$ python3 -q
>>> import numpy as np
>>> from numpy import linalg as LA
>>> np.set_printoptions(precision=2, suppress=True, linewidth=120, sign=" ")
>>> rnd = lambda a: np.round(a, 2) + 0
>>> E = np.loadtxt("arr.csv", delimiter=",")
>>> E
array([[ 2.6 , -2.1 ,  2.68, -1.76, -2.67],
       [ 3.74,  2.48, -0.36, -0.52, -1.51],
       [-0.79, -5.28,  3.6 , -1.56, -1.65],
       [-0.9 ,  3.59, -2.92,  1.54,  2.06],
       [ 0.34, -1.85,  0.68, -0.3 , -0.68],
       [ 2.06,  0.71, -0.92,  0.18, -0.64],
       [-0.68,  3.8 , -2.76,  1.4 ,  1.91],
       [-1.27, -3.63,  2.08, -0.74, -0.6 ],
       [-4.14, -2.31,  0.68,  0.38,  1.62]])
>>> print(np.argsort(-LA.norm(E, axis=0).round(6), kind="stable")[:3])
[ 1  0  2]
>>> rnd(LA.norm(E, 2) / LA.norm(E))
np.float64(0.83)
>>> vec = np.array([2, 1, 2, 1, 1])
>>> rnd(E @ vec)
array([ 4.03,  7.21, -2.87, -0.45, -0.79,  2.53,  0.23, -3.35, -7.23])
>>> (E @ vec).argmax()
np.int64(1)
>>> print(np.sign((E @ vec).round(6)))
[ 1.  1. -1. -1. -1.  1.  1. -1. -1.]
>>> E @ np.eye(5)[4]
array([-2.67, -1.51, -1.65,  2.06, -0.68, -0.64,  1.91, -0.6 ,  1.62])
>>> rnd((E * vec).sum(axis=1))
array([ 4.03,  7.21, -2.87, -0.45, -0.79,  2.53,  0.23, -3.35, -7.23])
>>> t3 = np.stack([E, -2 * E, E[::-1]])
>>> LA.matrix_rank(t3.reshape(3, -1))
np.int64(2)
>>> t3.shape
(3, 9, 5)
>>> left, sig, vt = LA.svd(E)
>>> np.argmax(sig[:-1] / (sig[1:] + 1e-6)) + 1
np.int64(3)
>>> print(rnd(sig))
[ 12.09   7.98   1.21   0.     0.  ]
>>> Y = left[:, :3] @ np.diag(sig[:3]) @ vt[:3]
>>> LA.matrix_rank(Y)
np.int64(3)
>>> rnd(LA.norm(E - Y) / LA.norm(E))
np.float64(0.0)
>>> LA.matrix_rank(E, rtol=0.05)
np.int64(3)
>>> M = np.load("mat.npy")
>>> M
array([[ 1.,  4.,  2.],
       [ 4.,  1.,  2.],
       [ 2.,  2., -2.]])
>>> vals, evecs = LA.eigh(M)
>>> vec = np.array([0, 0, 3])
>>> vec @ M @ vec / (vec @ vec), vals[0], vals[-1]
(np.float64(-2.0), np.float64(-3.0), np.float64(6.0))
>>> rnd(evecs * np.abs(vals) @ evecs.T)
array([[ 4.33,  1.33,  0.67],
       [ 1.33,  4.33,  0.67],
       [ 0.67,  0.67,  3.33]])
>>> vec = np.array([-3, 1, -4])
>>> rhs = M @ vec
>>> print(rhs)
[ -7. -19.   4.]
>>> rnd(LA.solve(M, 5 * rhs))
array([-15.,   5., -20.])
>>> rnd(LA.solve(M, M[:, 1]))
array([ 0.,  1.,  0.])
>>> rnd(LA.solve(M.T, M[1]))
array([ 0.,  1.,  0.])
>>> rnd(LA.solve(M, rhs + M[:, 2]))
array([-3.,  1., -3.])
>>> rnd(LA.solve(M, rhs))
array([-3.,  1., -4.])
>>> q, r_ = LA.qr(M)
>>> print(rnd(q @ r_))
[[ 1.  4.  2.]
 [ 4.  1.  2.]
 [ 2.  2. -2.]]
>>> rnd(q)
array([[-0.22,  0.91, -0.35],
       [-0.87, -0.34, -0.35],
       [-0.44,  0.23,  0.87]])
>>> rnd(r_)
array([[-4.58, -2.62, -1.31],
       [ 0.  ,  3.76,  0.68],
       [ 0.  ,  0.  , -3.13]])
>>> np.allclose(r_.T @ r_, M.T @ M)
True
>>> rnd(np.trace(q @ q.T))
np.float64(3.0)
>>> rnd(q.T @ q)
array([[ 1.,  0.,  0.],
       [ 0.,  1.,  0.],
       [ 0.,  0.,  1.]])
>>> rnd(np.abs(np.diag(r_)))
array([ 4.58,  3.76,  3.13])
>>> vals, evecs = LA.eig(M)
>>> rnd(np.sort(LA.eigvals(LA.inv(M))))
array([-0.33, -0.33,  0.17])
>>> print(rnd(M @ evecs[:, 0] - vals[0] * evecs[:, 0]))
[ 0.  0.  0.]
>>> rnd(np.sort(LA.eigvals(M @ M)))
array([  9.,   9.,  36.])
>>> rnd(vals)
array([-3.,  6., -3.])
>>> rnd(np.sort(LA.eigvals(M.T)))
array([-3., -3.,  6.])
>>> C2 = M.T @ M
>>> (M @ M.T).shape
(3, 3)
>>> LA.matrix_rank(C2)
np.int64(3)
>>> C2
array([[ 21.,  12.,   6.],
       [ 12.,  21.,   6.],
       [  6.,   6.,  12.]])
>>> np.diag(C2)
array([ 21.,  21.,  12.])
>>> feats = np.load("data.npy")
>>> print(feats)
[[  2   3   4   5]
 [  6   7   8   9]
 [ 10  11  12  13]
 [ 14  15  16  17]
 [ 18  19  20  21]]
>>> LA.matrix_rank(feats, rtol=0.1)
np.int64(1)
>>> print(np.argsort(-LA.norm(feats, axis=0).round(6), kind="stable")[:3])
[ 3  2  1]
>>> LA.cond(feats) > 100
np.True_
>>> np.all(LA.eigvalsh(M) > 0)
np.False_
>>> [round(float(LA.det(M[:i, :i])), 2) + 0 for i in range(1, 4)]
[1.0, -15.0, 54.0]
>>> print(rnd(LA.eigvalsh(M).min()))
-3.0
>>> np.unique(feats.round(6), axis=0).shape
(5, 4)
>>> LA.lstsq(feats[:-1].T, feats[-1])[2]
np.int32(2)
>>> rnd(feats @ LA.pinv(feats) @ feats)
array([[  2.,   3.,   4.,   5.],
       [  6.,   7.,   8.,   9.],
       [ 10.,  11.,  12.,  13.],
       [ 14.,  15.,  16.,  17.],
       [ 18.,  19.,  20.,  21.]])
>>> print(rnd(LA.norm(M, axis=1)))
[ 4.58  4.58  3.46]
>>> rnd(LA.norm(M, "nuc"))
np.float64(12.0)
>>> rnd(LA.norm(M[1] - M[2]))
np.float64(4.58)
>>> LA.norm(M, axis=1).argmax()
np.int64(0)
>>> rnd(LA.norm(M) ** 2 / LA.norm(M, 2) ** 2)
np.float64(1.5)
>>> A = np.load("x.npy")
>>> print(A)
[[ 0.  0.  0.]
 [ 0.  3.  3.]
 [ 0.  3.  1.]]
>>> np.unique(A.round(6), axis=0).shape
(3, 3)
>>> LA.lstsq(A[:-1].T, A[-1])[2]
np.int32(1)
>>> np.abs(np.diag(LA.qr(A)[1])) > 1e-9
array([False,  True,  True])
>>> rng = np.random.default_rng(7)
>>> labels = rng.permutation(3)
>>> labels
array([ 0,  2,  1])
>>> Y = A[labels][:, labels]
>>> rnd(LA.det(Y)), rnd(LA.det(A[labels]))
(np.float64(0.0), np.float64(0.0))
>>> np.diag(Y)
array([ 0.,  1.,  3.])
>>> W0 = np.arange(28).reshape(4, 7) + -1
>>> W0
array([[-1,  0,  1,  2,  3,  4,  5],
       [ 6,  7,  8,  9, 10, 11, 12],
       [13, 14, 15, 16, 17, 18, 19],
       [20, 21, 22, 23, 24, 25, 26]])
>>> print(LA.cond(W0) > 100)
True
>>> rnd(LA.norm(W0, 2) / LA.norm(W0))
np.float64(1.0)
>>> X = np.loadtxt("dump.csv", delimiter=",")
>>> rnd(X)
array([[-1.98, -2.13,  0.69,  0.24],
       [ 0.57,  2.15,  2.01, -0.13],
       [-1.87, -1.  ,  2.11,  0.19],
       [-1.39,  0.02,  2.66,  0.11],
       [ 1.06, -0.52, -2.76, -0.07],
       [ 1.64,  0.45, -2.47, -0.15],
       [ 0.62, -1.08, -2.73, -0.01],
       [-2.03, -1.83,  1.21,  0.24],
       [-1.52, -0.22,  2.57,  0.13],
       [ 0.92, -0.72, -2.76, -0.05],
       [-1.67, -0.52,  2.43,  0.16],
       [-0.12, -1.82, -2.38,  0.08],
       [ 0.01,  1.72,  2.46, -0.07],
       [-0.38, -2.02, -2.18,  0.11],
       [-1.  ,  0.61,  2.76,  0.06],
       [-2.03, -1.81,  1.24,  0.23],
       [ 0.74, -0.94, -2.75, -0.02],
       [ 0.63, -1.07, -2.73, -0.01],
       [-1.65, -2.46, -0.41,  0.23],
       [-0.21,  1.52,  2.58, -0.04],
       [ 1.63,  0.43, -2.48, -0.15],
       [-1.66, -2.46, -0.39,  0.23],
       [-0.37, -2.01, -2.19,  0.11],
       [ 1.42,  2.48,  0.87, -0.21],
       [-2.03, -1.71,  1.38,  0.23],
       [-1.46, -0.1 ,  2.62,  0.12],
       [ 1.35,  2.48,  1.  , -0.2 ],
       [ 2.  ,  2.05, -0.85, -0.24],
       [ 1.1 , -0.47, -2.75, -0.07],
       [-1.91, -2.27,  0.37,  0.24],
       [ 0.44,  2.06,  2.13, -0.11],
       [-1.39,  0.02,  2.66,  0.11],
       [ 1.57,  2.48,  0.58, -0.22],
       [-1.82, -2.37,  0.04,  0.24],
       [-1.89, -1.05,  2.07,  0.19],
       [-1.71, -0.6 ,  2.38,  0.16],
       [-1.01,  0.59,  2.76,  0.06],
       [ 1.48,  2.49,  0.76, -0.22]])
>>> C2 = np.cov(X, rowvar=False)
>>> rnd(C2)
array([[ 1.89,  1.43, -1.52, -0.21],
       [ 1.43,  2.62,  1.05, -0.22],
       [-1.52,  1.05,  4.38,  0.08],
       [-0.21, -0.22,  0.08,  0.03]])
>>> print(rnd(X.std(axis=0)))
[ 1.36  1.6   2.07  0.16]
>>> rnd(np.polyfit(X[:, 1], X[:, 2], 1))
array([ 0.4 ,  0.43])
>>> np.argwhere(np.triu(np.abs(np.corrcoef(X.T)) > 0.8, 1))
array([[ 0,  3],
       [ 1,  3]])
>>> print(np.argsort(-X.std(axis=0).round(6), kind="stable"))
[ 2  1  0  3]
>>> rnd(LA.eigvalsh(C2)[::-1])
array([ 5.17,  3.76,  0.  ,  0.  ])
>>> Y = X / np.sqrt((X ** 2).mean(axis=1, keepdims=True))
>>> LA.matrix_rank(X - X.mean(axis=1, keepdims=True))
np.int64(2)
>>> rnd(LA.norm(Y, axis=1))
array([ 2.,  2.,  2.,  2.,  2.,  2.,  2.,  2.,  2.,  2.,  2.,  2.,  2.,  2.,  2.,  2.,  2.,  2.,  2.,  2.,  2.,  2.,
        2.,  2.,  2.,  2.,  2.,  2.,  2.,  2.,  2.,  2.,  2.,  2.,  2.,  2.,  2.,  2.])
>>> K = np.load("a.npy")
>>> K
array([[-12, -14,   7,  -2, -11],
       [-14,  12, -11,   3,  -3],
       [  7, -11,   4,  -5,  -6],
       [ -2,   3,  -5,  16,  -6],
       [-11,  -3,  -6,  -6, -16]])
>>> vals, evecs = LA.eigh(K)
>>> vec = np.array([5, -4, -2, 2, -5])
>>> rnd(LA.eigvalsh(K[1:, 1:]))
array([-20.14,  -0.82,  13.24,  23.72])
>>> rnd(vec @ K @ vec / (vec @ vec)), rnd(vals[0]), rnd(vals[-1])
(np.float64(2.68), np.float64(-29.32), np.float64(28.7))
>>> vec @ K @ vec
np.int64(198)
>>> vals, evecs = LA.eigh(K)
>>> rnd(LA.eigvalsh(K @ K))
array([   0.41,  104.43,  239.41,  823.97,  859.79])
>>> rnd(evecs.T @ K @ evecs)
array([[-29.32,   0.  ,   0.  ,   0.  ,   0.  ],
       [  0.  , -10.22,   0.  ,   0.  ,   0.  ],
       [  0.  ,   0.  ,  -0.64,   0.  ,   0.  ],
       [  0.  ,   0.  ,   0.  ,  15.47,   0.  ],
       [  0.  ,   0.  ,   0.  ,   0.  ,  28.7 ]])
>>> rnd(evecs @ np.diag(vals) @ evecs.T)
array([[-12., -14.,   7.,  -2., -11.],
       [-14.,  12., -11.,   3.,  -3.],
       [  7., -11.,   4.,  -5.,  -6.],
       [ -2.,   3.,  -5.,  16.,  -6.],
       [-11.,  -3.,  -6.,  -6., -16.]])
>>> rnd(np.abs(evecs[:, -1]))
array([ 0.36,  0.69,  0.5 ,  0.39,  0.06])
>>> np.unique(vals.round(6) + 0, return_counts=True)[1]
array([ 1,  1,  1,  1,  1])
>>> np.abs(evecs[:, -1]).round(6).argmax()
np.int64(1)
>>> rnd(vals)
array([-29.32, -10.22,  -0.64,  15.47,  28.7 ])
>>> rnd(LA.eigvalsh(K + -2 * np.eye(5)))
array([-31.32, -12.22,  -2.64,  13.47,  26.7 ])
>>> left, sig, vt = LA.svd(K)
>>> np.argmax(sig[:-1] / (sig[1:] + 1e-6)) + 1
np.int64(4)
>>> rnd(sig)
array([ 29.32,  28.7 ,  15.47,  10.22,   0.64])
>>> Y = left[:, :4] @ np.diag(sig[:4]) @ vt[:4]
>>> rnd(LA.norm(K - Y) / LA.norm(K))
np.float64(0.01)
>>> rnd(np.abs(K - Y).max())
np.float64(0.28)
>>> LA.matrix_rank(K, rtol=0.05)
np.int64(4)
>>> print(LA.matrix_rank(Y))
4
